$ python3 -q
>>> import numpy as np
>>> from numpy import linalg as LA
>>> np.set_printoptions(precision=1, suppress=True, linewidth=100, sign=" ")
>>> rd = lambda a: np.round(a, 1) + 0
>>> r0 = np.array([2, 1, -3, -3, 3, 1])
>>> m1 = 4 * np.eye(6) + np.outer(r0, r0)
>>> m1
array([[ 8.,  2., -6., -6.,  6.,  2.],
       [ 2.,  5., -3., -3.,  3.,  1.],
       [-6., -3., 13.,  9., -9., -3.],
       [-6., -3.,  9., 13., -9., -3.],
       [ 6.,  3., -9., -9., 13.,  3.],
       [ 2.,  1., -3., -3.,  3.,  5.]])
>>> # equal to its transpose
>>> evals, evecs = LA.eigh(m1)
>>> x = np.array([1, 2, -2, 1, -1, 1])
>>> x @ m1 @ x
np.float64(73.0)
>>> np.abs(m1).sum(axis=1).max(), rd(np.abs(evals).max())
(np.float64(43.0), np.float64(37.0))
>>> L = LA.cholesky(m1)
>>> rd(L)
array([[ 2.8,  0. ,  0. ,  0. ,  0. ,  0. ],
       [ 0.7,  2.1,  0. ,  0. ,  0. ,  0. ],
       [-2.1, -0.7,  2.8,  0. ,  0. ,  0. ],
       [-2.1, -0.7,  1.4,  2.4,  0. ,  0. ],
       [ 2.1,  0.7, -1.4, -0.8,  2.3,  0. ],
       [ 0.7,  0.2, -0.5, -0.3,  0.2,  2. ]])
>>> rd(np.diag(L) ** 2)
array([ 8. ,  4.5,  8. ,  6. ,  5.3,  4.1])
>>> rd(L @ L.T)
array([[ 8.,  2., -6., -6.,  6.,  2.],
       [ 2.,  5., -3., -3.,  3.,  1.],
       [-6., -3., 13.,  9., -9., -3.],
       [-6., -3.,  9., 13., -9., -3.],
       [ 6.,  3., -9., -9., 13.,  3.],
       [ 2.,  1., -3., -3.,  3.,  5.]])
>>> A2 = LA.inv(m1)
>>> rd(m1 @ A2)
array([[ 1.,  0.,  0.,  0.,  0.,  0.],
       [ 0.,  1.,  0.,  0.,  0.,  0.],
       [ 0.,  0.,  1.,  0.,  0.,  0.],
       [ 0.,  0.,  0.,  1.,  0.,  0.],
       [ 0.,  0.,  0.,  0.,  1.,  0.],
       [ 0.,  0.,  0.,  0.,  0.,  1.]])
>>> rd(LA.inv(A2))
array([[ 8.,  2., -6., -6.,  6.,  2.],
       [ 2.,  5., -3., -3.,  3.,  1.],
       [-6., -3., 13.,  9., -9., -3.],
       [-6., -3.,  9., 13., -9., -3.],
       [ 6.,  3., -9., -9., 13.,  3.],
       [ 2.,  1., -3., -3.,  3.,  5.]])
>>> rd(A2)
array([[ 0.2,  0. ,  0. ,  0. ,  0. ,  0. ],
       [ 0. ,  0.2,  0. ,  0. ,  0. ,  0. ],
       [ 0. ,  0. ,  0.2, -0.1,  0.1,  0. ],
       [ 0. ,  0. , -0.1,  0.2,  0.1,  0. ],
       [ 0. ,  0. ,  0.1,  0.1,  0.2,  0. ],
       [ 0. ,  0. ,  0. ,  0. ,  0. ,  0.2]])
>>> rd(LA.det(m1) * LA.det(A2))
np.float64(1.0)
>>> rd(LA.cond(m1))
np.float64(9.3)
>>> rd(LA.det(m1) * A2)
array([[ 8448.,  -512.,  1536.,  1536., -1536.,  -512.],
       [ -512.,  9216.,   768.,   768.,  -768.,  -256.],
       [ 1536.,   768.,  7168., -2304.,  2304.,   768.],
       [ 1536.,   768., -2304.,  7168.,  2304.,   768.],
       [-1536.,  -768.,  2304.,  2304.,  7168.,  -768.],
       [ -512.,  -256.,   768.,   768.,  -768.,  9216.]])
>>> rd(LA.det(m1))
np.float64(37888.0)
>>> rd(LA.matrix_power(m1, 4))
array([[ 227396.,  113570., -340710., -340710.,  340710.,  113570.],
       [ 113570.,   57041., -170355., -170355.,  170355.,   56785.],
       [-340710., -170355.,  511321.,  511065., -511065., -170355.],
       [-340710., -170355.,  511065.,  511321., -511065., -170355.],
       [ 340710.,  170355., -511065., -511065.,  511321.,  170355.],
       [ 113570.,   56785., -170355., -170355.,  170355.,   57041.]])
>>> rd(np.abs(LA.eigvals(m1)).max())
np.float64(37.0)
>>> rd(np.sort(np.abs(LA.eigvals(m1))))
array([  4.,   4.,   4.,   4.,   4.,  37.])
>>> (m1 + m1.T) / 2
array([[ 8.,  2., -6., -6.,  6.,  2.],
       [ 2.,  5., -3., -3.,  3.,  1.],
       [-6., -3., 13.,  9., -9., -3.],
       [-6., -3.,  9., 13., -9., -3.],
       [ 6.,  3., -9., -9., 13.,  3.],
       [ 2.,  1., -3., -3.,  3.,  5.]])
